% ipython --no-banner

In [1]: import numpy as np

In [2]: np.set_printoptions(precision=3, suppress=True, linewidth=120)

In [3]: arr = np.load("data.npy")

In [4]: arr
Out[4]: 
array([[ 3, -1,  3,  3, -2,  2],
       [ 9,  5,  9,  9,  4,  8],
       [ 2, -2,  2,  2, -3,  1],
       [ 0, -4,  0,  0, -5, -1],
       [ 6,  2,  6,  6,  1,  5],
       [-1, -5, -1, -1, -6, -2],
       [ 9,  5,  9,  9,  4,  8],
       [ 9,  5,  9,  9,  4,  8],
       [-3, -7, -3, -3, -8, -4],
       [ 3, -1,  3,  3, -2,  2],
       [12,  8, 12, 12,  7, 11],
       [ 7,  3,  7,  7,  2,  6]])

In [5]: # rows and columns are dependent

In [6]: left, sv, Vh = np.linalg.svd(arr)

In [7]: V = Vh[:(sv > 1e-8).sum()]

In [8]: rng = np.random.default_rng(32195)

In [9]: x = arr[10] + 2 * arr[11] + rng.integers(2) * np.eye(6)[2]

In [10]: print(x)
[26. 14. 27. 26. 11. 23.]

In [11]: np.linalg.matrix_rank(np.vstack([arr, x]))
Out[11]: np.int64(3)

In [12]: V.T @ V
Out[12]: 
array([[ 0.276,  0.013,  0.276,  0.276, -0.053,  0.211],
       [ 0.013,  0.382,  0.013,  0.013,  0.474,  0.105],
       [ 0.276,  0.013,  0.276,  0.276, -0.053,  0.211],
       [ 0.276,  0.013,  0.276,  0.276, -0.053,  0.211],
       [-0.053,  0.474, -0.053, -0.053,  0.605,  0.079],
       [ 0.211,  0.105,  0.211,  0.211,  0.079,  0.184]])

In [13]: np.unique(arr.round(6), axis=0).shape
Out[13]: (9, 6)

In [14]: np.allclose(arr[:-1].T @ np.linalg.lstsq(arr[:-1].T, arr[-1])[0], arr[-1])
Out[14]: True

In [15]: print(np.linalg.lstsq(arr[:-1].T, arr[-1])[2])
2

In [16]: m1 = np.array([[1, 0, 0, 1, 0],
    ...:     [2, 0, 0, 0, 0],
    ...:     [0, 0, 10, 0, 0],
    ...:     [0, 0, 0, 8, 0],
    ...:     [3, 0, 6, 6, 0],
    ...:     [0, 0, 0, 2, 0],
    ...:     [13, 12, 0, 0, 0],
    ...:     [0, 0, 20, 0, 0],
    ...:     [0, 0, 2, 2, 0],
    ...:     [0, 0, 0, 4, 0],
    ...:     [8, 0, 0, 6, 0],
    ...:     [4, 0, 0, 0, 0]])

In [17]: np.abs(np.diag(np.linalg.qr(m1)[1])) > 1e-9
Out[17]: array([ True,  True,  True,  True, False])

In [18]: np.linalg.inv(m1)
LinAlgError: Last 2 dimensions of the array must be square


In [19]: np.unique(m1.round(6), axis=0).shape
Out[19]: (12, 5)

In [20]: np.round(np.trace(np.linalg.pinv(m1) @ m1), 3)
Out[20]: np.float64(4.0)

In [21]: left, sv, Vh = np.linalg.svd(m1)

In [22]: V = Vh[:(sv > 1e-8).sum()]

In [23]: x = m1[7] + 4 * m1[1] + rng.integers(2) * np.eye(5)[0]

In [24]: x
Out[24]: array([ 9.,  0., 20.,  0.,  0.])

In [25]: print(np.round(V.T @ V, 3) + 0)
[[1. 0. 0. 0. 0.]
 [0. 1. 0. 0. 0.]
 [0. 0. 1. 0. 0.]
 [0. 0. 0. 1. 0.]
 [0. 0. 0. 0. 0.]]

In [26]: round(float(np.linalg.norm(x - V.T @ V @ x)), 3)
Out[26]: 0.0

In [27]: x = np.array([3, 1, -3, -1, 1])

In [28]: h = np.maximum(m1 @ x, 0)

In [29]: m1 * (h > 1e-9)[:, None]
Out[29]: 
array([[ 1,  0,  0,  1,  0],
       [ 2,  0,  0,  0,  0],
       [ 0,  0,  0,  0,  0],
       [ 0,  0,  0,  0,  0],
       [ 0,  0,  0,  0,  0],
       [ 0,  0,  0,  0,  0],
       [13, 12,  0,  0,  0],
       [ 0,  0,  0,  0,  0],
       [ 0,  0,  0,  0,  0],
       [ 0,  0,  0,  0,  0],
       [ 8,  0,  0,  6,  0],
       [ 4,  0,  0,  0,  0]])

In [30]: np.flatnonzero(h > 1e-9)
Out[30]: array([ 0,  1,  6, 10, 11])

In [31]: np.maximum(m1 @ (3 * x), 0)
Out[31]: array([  6,  18,   0,   0,   0,   0, 153,   0,   0,   0,  54,  36])

In [32]: h
Out[32]: array([ 2,  6,  0,  0,  0,  0, 51,  0,  0,  0, 18, 12])

In [33]: np.tanh(m1 @ x)
Out[33]: array([ 0.964,  1.   , -1.   , -1.   , -1.   , -0.964,  1.   , -1.   , -1.   , -0.999,  1.   ,  1.   ])

In [34]: np.linalg.matrix_rank(m1, rtol=0.1)
Out[34]: np.int64(4)

In [35]: print([round(float(x), 3) for x in np.linalg.svd(m1, compute_uv=False)[:3]])
[23.39, 19.513, 12.45]

In [36]: B = m1 + rng.integers(-2, 3, (12, 4)) @ rng.integers(-2, 3, (4, 5))

In [37]: B
Out[37]: 
array([[ 0, -2,  0,  2,  2],
       [ 1,  0, -2, -2,  1],
       [ 3,  6, -2,  3,  0],
       [-5, -6,  4, 11,  2],
       [ 2, -3,  6,  5,  4],
       [ 3,  5, -8,  5, -1],
       [17, 19, -8,  2, -3],
       [-4,  0, 16,  6, -2],
       [-2, -2,  2,  8,  0],
       [ 8,  6, -2,  5, -2],
       [15,  1,  8,  1,  0],
       [ 4,  1, -2, -5,  1]])

In [38]: np.abs(B - m1).sum(axis=1)
Out[38]: array([ 6,  6, 24, 20,  9, 20, 24, 16, 10, 19, 21,  9])

In [39]: B - m1
Out[39]: 
array([[ -1,  -2,   0,   1,   2],
       [ -1,   0,  -2,  -2,   1],
       [  3,   6, -12,   3,   0],
       [ -5,  -6,   4,   3,   2],
       [ -1,  -3,   0,  -1,   4],
       [  3,   5,  -8,   3,  -1],
       [  4,   7,  -8,   2,  -3],
       [ -4,   0,  -4,   6,  -2],
       [ -2,  -2,   0,   6,   0],
       [  8,   6,  -2,   1,  -2],
       [  7,   1,   8,  -5,   0],
       [  0,   1,  -2,  -5,   1]])

In [40]: B = np.array([[3, 0], [9, 9]])

In [41]: K = np.tile(B, (2, 2))

In [42]: K
Out[42]: 
array([[3, 0, 3, 0],
       [9, 9, 9, 9],
       [3, 0, 3, 0],
       [9, 9, 9, 9]])

In [43]: rank = np.linalg.matrix_rank(K)

In [44]: rank
Out[44]: np.int64(2)

In [45]: null = np.linalg.svd(K)[2][rank:].T

In [46]: np.allclose(K @ null, 0)
Out[46]: True

In [47]: [int(np.linalg.matrix_rank(K[:i])) for i in range(1, len(K) + 1)]
Out[47]: [1, 2, 2, 2]

In [48]: np.round(K @ null, 3) + 0
Out[48]: 
array([[0., 0.],
       [0., 0.],
       [0., 0.],
       [0., 0.]])

In [49]: left, sv, Vh = np.linalg.svd(m1)

In [50]: np.argmax(sv[:-1] / (sv[1:] + 1e-6)) + 1
Out[50]: np.int64(4)

In [51]: B = left[:, :4] @ np.diag(sv[:4]) @ Vh[:4]

In [52]: np.linalg.matrix_rank(m1, rtol=0.05)
Out[52]: np.int64(4)

In [53]: round(np.linalg.norm(m1 - B, 2), 3), sv[4]
Out[53]: (np.float64(0.0), np.float64(0.0))

In [54]: np.round(np.abs(m1 - B).max(), 3)
Out[54]: np.float64(0.0)

In [55]: J = np.load("case10.npy")

In [56]: J
Out[56]: 
array([[ 1,  1,  1, -2,  1, -1,  0,  1],
       [-2,  1, -2, -4,  2,  1,  1, -2],
       [ 2, -2, -1,  0,  0,  1,  1,  2],
       [-1,  2,  2, -2,  1,  2, -1,  0],
       [ 0, -2,  1,  4, -2,  1,  0,  1],
       [ 1,  2,  0,  4, -2, -2,  0,  0],
       [ 2,  1, -1,  4, -2,  0, -1,  1],
       [ 2, -2, -2,  4, -2,  0, -1,  1]])

In [57]: np.linalg.lstsq(J[:-1].T, J[-1])[2]
Out[57]: np.int32(7)

In [58]: np.unique(J.round(6), axis=0).shape
Out[58]: (8, 8)

In [59]: np.round(np.trace(np.linalg.pinv(J) @ J), 3)
Out[59]: np.float64(7.0)

In [60]: rank = np.linalg.matrix_rank(J)

In [61]: rank
Out[61]: np.int64(7)

In [62]: null = np.linalg.svd(J)[2][rank:].T

In [63]: print(np.linalg.matrix_rank(J.T @ J), np.linalg.matrix_rank(J @ J.T))
7 7

In [64]: null.shape
Out[64]: (8, 1)

In [65]: np.round(null @ null.T, 3) + 0
Out[65]: 
array([[0. , 0. , 0. , 0. , 0. , 0. , 0. , 0. ],
       [0. , 0. , 0. , 0. , 0. , 0. , 0. , 0. ],
       [0. , 0. , 0. , 0. , 0. , 0. , 0. , 0. ],
       [0. , 0. , 0. , 0.2, 0.4, 0. , 0. , 0. ],
       [0. , 0. , 0. , 0.4, 0.8, 0. , 0. , 0. ],
       [0. , 0. , 0. , 0. , 0. , 0. , 0. , 0. ],
       [0. , 0. , 0. , 0. , 0. , 0. , 0. , 0. ],
       [0. , 0. , 0. , 0. , 0. , 0. , 0. , 0. ]])

In [66]: np.round(J @ null, 3) + 0
Out[66]: 
array([[0.],
       [0.],
       [0.],
       [0.],
       [0.],
       [0.],
       [0.],
       [0.]])

In [67]: np.round(np.linalg.det(J), 3)
Out[67]: np.float64(0.0)

In [68]: np.trace(J)
Out[68]: np.int64(-5)

In [69]: J @ J
Out[69]: 
array([[  4, -10,  -7,   2,  -1,   0,   3,   3],
       [ -5,  -2,  -5,  16,  -8,  -7,   4,  -7],
       [ 11,   1,   2,  20, -10,  -7,  -6,   7],
       [  1,  -6,  -9,   6,  -3,  -2,   7,  -1],
       [  5,   8,   7,   0,   0,   3,  -6,   5],
       [ -9,  11,   3, -34,  17,  11,  -2,  -5],
       [ -6,  14,   6, -24,  12,   4,  -4,  -4],
       [ -2,  13,  13, -12,   6,   0,  -8,   0]])

In [70]: np.linalg.determinant(J)
AttributeError: module 'numpy.linalg' has no attribute 'determinant'


In [71]: assert J == J.T
ValueError: The truth value of an array with more than one element is ambiguous. Use a.any() or a.all()


In [72]: J.inv()
AttributeError: 'numpy.ndarray' object has no attribute 'inv'


In [73]: np.allclose(J, J.T)
Out[73]: False

In [74]: (J - J.T) / 2
Out[74]: 
array([[ 0. ,  1.5, -0.5, -0.5,  0.5, -1. , -1. , -0.5],
       [-1.5,  0. ,  0. , -3. ,  2. , -0.5,  0. ,  0. ],
       [ 0.5,  0. ,  0. , -1. , -0.5,  0.5,  1. ,  2. ],
       [ 0.5,  3. ,  1. ,  0. , -1.5, -1. , -2.5, -2. ],
       [-0.5, -2. ,  0.5,  1.5,  0. ,  1.5,  1. ,  1.5],
       [ 1. ,  0.5, -0.5,  1. , -1.5,  0. ,  0. ,  0. ],
       [ 1. ,  0. , -1. ,  2.5, -1. ,  0. ,  0. ,  1. ],
       [ 0.5,  0. , -2. ,  2. , -1.5,  0. , -1. ,  0. ]])

In [75]: feats = np.loadtxt("x.csv", delimiter=",")

In [76]: feats
Out[76]: 
array([[ -2.,   1.,   3.,  -1.,  -5.,   0.,   3.,  -2.,   4.,  -3.,   2.],
       [  0.,   4.,   7.,   0.,  -5.,   5.,   4.,   1.,   9.,   0.,   1.],
       [  1.,   3.,   4.,   0.,  -3.,   5.,   1.,   3.,   9.,   3.,   6.],
       [ -1.,   7.,   3.,   4.,   0.,   8.,  -3.,   6.,   8.,   8.,  10.],
       [  2.,  11.,  -2.,   1.,   5.,   3.,  -2.,   3.,  10.,  10.,   7.],
       [ -1.,  14.,  -4.,   1.,   6.,  -1.,  -5.,   3.,  15.,   7.,   2.],
       [ -4.,   9.,  -4.,  -2.,   7.,   2.,  -6.,   2.,  13.,  12.,   4.],
       [ -8.,  10.,  -1.,  -4.,   4.,   6.,  -4.,  -3.,  12.,  15.,  -1.],
       [ -3.,  10.,  -6.,   1.,   9.,   3.,  -8.,   1.,  15.,  20.,  -2.],
       [  0.,  14.,  -9.,   3.,   7.,   7.,  -5.,   2.,  19.,  23.,  -2.],
       [ -3.,  18.,  -9.,   5.,   9.,  10.,  -9.,   3.,  19.,  25.,  -1.],
       [ -6.,  13., -11.,   1.,   5.,  10.,  -5.,   4.,  16.,  21.,  -1.],
       [ -9.,  13., -14.,   3.,   7.,  14.,  -9.,   6.,  15.,  17.,  -1.],
       [ -8.,  16., -15.,   0.,  12.,  16.,  -5.,   2.,  20.,  22.,   4.],
       [-10.,  12., -13.,  -5.,  15.,  19.,  -7.,   3.,  15.,  18.,   5.],
       [ -9.,  15., -15.,  -3.,  15.,  23.,  -6.,   3.,  15.,  13.,   8.],
       [ -9.,  14., -19.,  -6.,  10.,  27.,  -5.,   1.,  11.,  10.,   4.],
       [ -5.,  17., -15.,  -8.,   7.,  26., -10.,   5.,  16.,   7.,   6.],
       [ -4.,  21., -14.,  -9.,   8.,  30., -13.,   0.,  18.,   2.,   1.],
       [ -2.,  19., -19.,  -9.,  12.,  35., -12.,  -5.,  19.,   4.,   4.],
       [ -6.,  14., -22.,  -4.,   8.,  38.,  -9.,  -5.,  16.,   5.,   3.],
       [ -4.,  14., -26.,  -3.,  11.,  38., -11.,  -9.,  15.,   5.,   7.],
       [ -2.,   9., -28.,  -5.,   9.,  42., -15.,  -9.,  17.,   6.,   9.],
       [ -7.,   8., -31.,  -6.,  10.,  44., -18.,  -5.,  15.,   2.,   4.],
       [-12.,  11., -36.,  -1.,   8.,  42., -17.,  -4.,  15.,   3.,   4.],
       [-15.,  10., -36.,   3.,   8.,  45., -19.,  -2.,  14.,   6.,   4.],
       [-16.,   7., -33.,   1.,  13.,  48., -24.,  -2.,  19.,   6.,   2.],
       [-16.,  10., -35.,  -4.,  13.,  52., -21.,  -5.,  23.,   6.,   7.],
       [-15.,  10., -37.,   1.,  10.,  55., -22.,  -3.,  19.,  11.,   2.],
       [-16.,  11., -34.,  -4.,   7.,  56., -25.,   1.,  15.,  10.,   3.],
       [-17.,  15., -31.,  -4.,   3.,  52., -23.,   3.,  15.,  13.,  -1.],
       [-14.,  14., -32.,  -8.,   1.,  49., -21.,   0.,  16.,   9.,   0.],
       [-19.,  18., -29., -13.,  -2.,  46., -16.,  -2.,  21.,   5.,   5.],
       [-22.,  21., -25., -17.,  -7.,  43., -19.,  -3.,  18.,   1.,   1.],
       [-17.,  20., -26., -17., -12.,  46., -18.,  -3.,  14.,   1.,   6.],
       [-21.,  23., -25., -19., -12.,  44., -18.,   1.,  18.,  -1.,   5.],
       [-19.,  27., -20., -20.,  -8.,  46., -14.,  -1.,  15.,  -2.,   8.],
       [-22.,  28., -25., -17.,  -4.,  50., -14.,  -5.,  11.,  -3.,   8.],
       [-27.,  28., -21., -22.,  -8.,  50., -17.,  -4.,  15.,   0.,  10.],
       [-29.,  23., -22., -17., -12.,  46., -17.,  -3.,  19.,   3.,  12.],
       [-27.,  19., -22., -18., -10.,  44., -15.,   2.,  21.,   6.,  16.],
       [-26.,  19., -23., -17., -13.,  49., -18.,   0.,  19.,   5.,  12.],
       [-26.,  20., -20., -18., -17.,  54., -17.,  -1.,  23.,   0.,  11.]])

In [77]: B = feats / np.linalg.norm(feats, axis=1, keepdims=True)

In [78]: G = B @ B.T

In [79]: (G - 2 * np.eye(43)).round(6).argmax(axis=1)
Out[79]: 
array([ 1,  2,  3,  2,  6,  6,  8,  8,  9, 10,  9, 10, 11, 11, 15, 14, 15, 18, 19, 18, 21, 22, 21, 27, 25, 24, 28, 26,
       25, 30, 31, 30, 33, 35, 35, 34, 38, 36, 36, 41, 41, 39, 41])
